In [1]: import numpy as np

In [2]: from numpy import linalg as LA

In [3]: np.set_printoptions(suppress=True, linewidth=160)

In [4]: feats = np.array([[-3, 3, -2, 5, 3],
   ...:     [5, -4, 0, -2, -2],
   ...:     [-5, -5, 1, -4, -2],
   ...:     [-2, -1, 2, -2, -5],
   ...:     [3, 1, -1, -3, -5]])

In [5]: left, sigma, vt = LA.svd(feats, full_matrices=False)

In [6]: np.round(left.T @ feats @ vt.T, 3) + 0
Out[6]: 
array([[12.156,  0.   ,  0.   ,  0.   ,  0.   ],
       [ 0.   ,  8.547,  0.   ,  0.   ,  0.   ],
       [ 0.   ,  0.   ,  5.426,  0.   ,  0.   ],
       [ 0.   ,  0.   ,  0.   ,  2.128,  0.   ],
       [ 0.   ,  0.   ,  0.   ,  0.   ,  2.047]])

In [7]: np.round(np.cumsum(sigma ** 2) / np.sum(sigma ** 2), 3)
Out[7]: array([0.571, 0.853, 0.966, 0.984, 1.   ])

In [8]: np.round(left.T @ left, 3) + 0
Out[8]: 
array([[1., 0., 0., 0., 0.],
       [0., 1., 0., 0., 0.],
       [0., 0., 1., 0., 0.],
       [0., 0., 0., 1., 0.],
       [0., 0., 0., 0., 1.]])

In [9]: sigma.round(3)
Out[9]: array([12.156,  8.547,  5.426,  2.128,  2.047])

In [10]: left.shape, sigma.shape, vt.shape
Out[10]: ((5, 5), (5,), (5, 5))

In [11]: np.allclose(left * sigma @ vt, feats)
Out[11]: True

In [12]: np.round(np.abs(vt[0]), 3)
Out[12]: array([0.173, 0.459, 0.162, 0.609, 0.602])

In [13]: np.unravel_index(np.abs(feats).argmax(), feats.shape)
Out[13]: (np.int64(0), np.int64(3))

In [14]: feats.sum(axis=0)
Out[14]: array([ -2,  -6,   0,  -6, -11])

In [15]: np.round(LA.svd(feats, compute_uv=False), 3)
Out[15]: array([12.156,  8.547,  5.426,  2.128,  2.047])

In [16]: feats.sum(axis=1)
Out[16]: array([  6,  -3, -15,  -8,  -5])

In [17]: feats.mean(axis=0)
Out[17]: array([-0.4, -1.2,  0. , -1.2, -2.2])

In [18]: feats.shape
Out[18]: (5, 5)

In [19]: W1 = np.array([[2, 0, 1, 1], [3, 2, 1, 0], [1, 1, 2, 0], [1, 3, 3, 1], [0, 2, 0, 2]])

In [20]: b = np.array([4, 7, 5, 0])

In [21]: act = np.maximum(feats @ W1 + b, 0)

In [22]: LA.matrix_rank(act)
Out[22]: np.int64(2)

In [23]: (act > 0).mean(axis=0)
Out[23]: array([0.4, 0.2, 0.2, 0.2])

In [24]: basis = np.array([[-2, -2], [-3, 1], [1, 2], [-2, 0]])

In [25]: (act @ basis).round(6).argmax(axis=1)
Out[25]: array([1, 0, 0, 0, 0])

In [26]: act @ basis
Out[26]: 
array([[-116,   44],
       [   0,    0],
       [   0,    0],
       [   0,    0],
       [ -18,  -18]])

In [27]: W0 = np.load("sample4.npy")

In [28]: W0.round(3)
Out[28]: 
array([[0.308, 0.154, 0.231, 0.231, 0.077],
       [0.   , 0.286, 0.286, 0.286, 0.143],
       [0.083, 0.25 , 0.25 , 0.25 , 0.167],
       [0.182, 0.273, 0.273, 0.273, 0.   ],
       [0.273, 0.   , 0.091, 0.273, 0.364]])

In [29]: f = np.array([2, 0, -1])

In [30]: np.round(np.correlate(W0[2], W0[4], "full"), 3)
Out[30]: array([0.03 , 0.114, 0.167, 0.182, 0.174, 0.136, 0.083, 0.068, 0.045])

In [31]: print(np.round(np.cross(W0[2, :3], W0[4, :3]), 3))
[ 0.023  0.061 -0.068]

In [32]: np.round(np.convolve(W0[2], f), 3)
Out[32]: array([ 0.167,  0.5  ,  0.417,  0.25 ,  0.083, -0.25 , -0.167])

In [33]: f, r1 = W0[0], W0[3]

In [34]: np.round(f @ f, 3)
Out[34]: np.float64(0.231)

In [35]: p = (f @ r1) / (f @ f) * f

In [36]: round(float(LA.norm(f + r1) ** 2 + LA.norm(f - r1) ** 2), 3)
Out[36]: 0.974

In [37]: print(round(float((r1 - p) @ f), 3))
0.0

In [38]: A2 = LA.inv(W0)

In [39]: print(np.round(LA.cond(W0), 3))
52.476

In [40]: np.round(LA.inv(A2), 3) + 0
Out[40]: 
array([[0.308, 0.154, 0.231, 0.231, 0.077],
       [0.   , 0.286, 0.286, 0.286, 0.143],
       [0.083, 0.25 , 0.25 , 0.25 , 0.167],
       [0.182, 0.273, 0.273, 0.273, 0.   ],
       [0.273, 0.   , 0.091, 0.273, 0.364]])

In [41]: left, sigma, vt = LA.svd(W0, full_matrices=False)

In [42]: sigma.round(3)
Out[42]: array([1.021, 0.398, 0.246, 0.039, 0.019])

In [43]: print(np.round(np.cumsum(sigma ** 2) / np.sum(sigma ** 2), 3))
[0.825 0.951 0.999 1.    1.   ]

In [44]: np.round(np.abs(vt[0]), 3)
Out[44]: array([0.362, 0.432, 0.502, 0.574, 0.317])

In [45]: print(np.round(sigma / sigma[0], 3))
[1.    0.39  0.241 0.038 0.019]

In [46]: np.allclose(left * sigma @ vt, W0)
Out[46]: True

In [47]: (sigma > 1e-8).sum()
Out[47]: np.int64(5)

In [48]: np.round(vt @ vt.T, 3) + 0
Out[48]: 
array([[1., 0., 0., 0., 0.],
       [0., 1., 0., 0., 0.],
       [0., 0., 1., 0., 0.],
       [0., 0., 0., 1., 0.],
       [0., 0., 0., 0., 1.]])

In [49]: np.abs(left[:, 0]).round(6).argmax()
Out[49]: np.int64(3)

In [50]: hat = np.triu(np.array([[-5, 5, -5, -3, 0],
    ...:     [-2, -4, 2, 0, 0],
    ...:     [-3, 3, 3, 2, -5],
    ...:     [3, 2, -4, 0, 2],
    ...:     [-5, 5, 3, 5, 1]]), 1) + np.eye(5)

In [51]: A2 = hat @ W0 @ LA.inv(hat)

In [52]: round(LA.det(A2), 3)
Out[52]: np.float64(-0.0)

In [53]: A = np.load("test15.npy")

In [54]: print(A)
[[ 4.349  2.52   2.513]
 [ 1.478 -4.891 -1.511]
 [ 0.037 -4.257 -0.147]
 [ 3.933  1.27   3.759]
 [-3.658  2.253 -1.739]
 [ 4.266  0.432  1.973]
 [-3.391  3.204 -1.773]
 [ 2.433  3.305  4.329]
 [ 1.015 -5.569 -1.42 ]
 [ 1.047 -5.748 -2.592]
 [ 3.142  1.435  3.133]
 [-2.064  2.548 -0.648]
 [ 3.74   1.125  4.404]
 [-2.826  2.881 -2.772]
 [-5.234  1.694 -2.641]
 [ 1.607 -5.651 -1.426]
 [ 1.27  -6.286  0.16 ]
 [-2.837  3.744 -2.941]
 [ 3.293  2.014  2.295]
 [ 1.165 -4.125 -0.102]
 [ 0.648 -5.769 -1.518]
 [-0.314 -3.267 -2.745]
 [ 0.065 -3.795 -1.114]
 [-3.001  1.904 -2.577]
 [-3.61   2.035 -2.425]]

In [55]: labels = A[:, 2] > np.median(A[:, 2])

In [56]: f = A[labels].mean(axis=0) - A[~labels].mean(axis=0)

In [57]: f.round(3)
Out[57]: array([3.603, 0.696, 3.873])

In [58]: ((A - A.mean(axis=0)) @ f > 0).astype(int)
Out[58]: array([1, 0, 0, 1, 0, 1, 0, 1, 0, 0, 1, 0, 1, 0, 0, 0, 1, 0, 1, 1, 0, 0, 0, 0, 0])

In [59]: (((A - A.mean(axis=0)) @ f > 0) == labels).mean()
Out[59]: np.float64(0.88)

In [60]: labels.astype(int)
Out[60]: array([1, 0, 1, 1, 0, 1, 0, 1, 0, 0, 1, 1, 1, 0, 0, 0, 1, 0, 1, 1, 0, 0, 1, 0, 0])

In [61]: np.argsort(-np.abs(f).round(6), kind="stable")
Out[61]: array([2, 0, 1])

In [62]: vec = np.array([-3, 1, 0])

In [63]: target = A @ vec

In [64]: np.round(LA.lstsq(A, target)[0], 3) + 0
Out[64]: array([-3.,  1.,  0.])

In [65]: np.round(LA.solve(A.T @ A, A.T @ target), 3) + 0
Out[65]: array([-3.,  1.,  0.])

In [66]: rng = np.random.default_rng(1389)

In [67]: target = target + 0.1 * rng.normal(size=25)

In [68]: target.round(3)
Out[68]: 
array([-10.479,  -9.344,  -4.213, -10.666,  13.096, -12.216,  13.426,  -4.062,  -8.74 ,  -8.924,  -8.057,   8.851, -10.154,  11.23 ,  17.379, -10.482, -10.089,
        12.194,  -7.957,  -7.722,  -7.87 ,  -2.386,  -3.978,  10.832,  12.923])

In [69]: b, *_ = LA.lstsq(A, target)

In [70]: round(LA.norm(target - A @ b), 3)
Out[70]: np.float64(0.449)

In [71]: C2 = np.cov(A, rowvar=False)

In [72]: np.median(A, axis=0)
Out[72]: array([ 1.015,  1.27 , -1.42 ])

In [73]: np.round(np.polyfit(A[:, 2], A[:, 1], 1), 3)
Out[73]: array([ 0.359, -0.572])

In [74]: np.round(LA.eigvalsh(C2)[::-1], 3)
Out[74]: array([14.543, 12.416,  0.582])

In [75]: np.argsort(-A.std(axis=0).round(6), kind="stable")
Out[75]: array([1, 0, 2])

In [76]: np.round(np.corrcoef(A.T), 3)
Out[76]: 
array([[ 1.   , -0.251,  0.79 ],
       [-0.251,  1.   ,  0.238],
       [ 0.79 ,  0.238,  1.   ]])
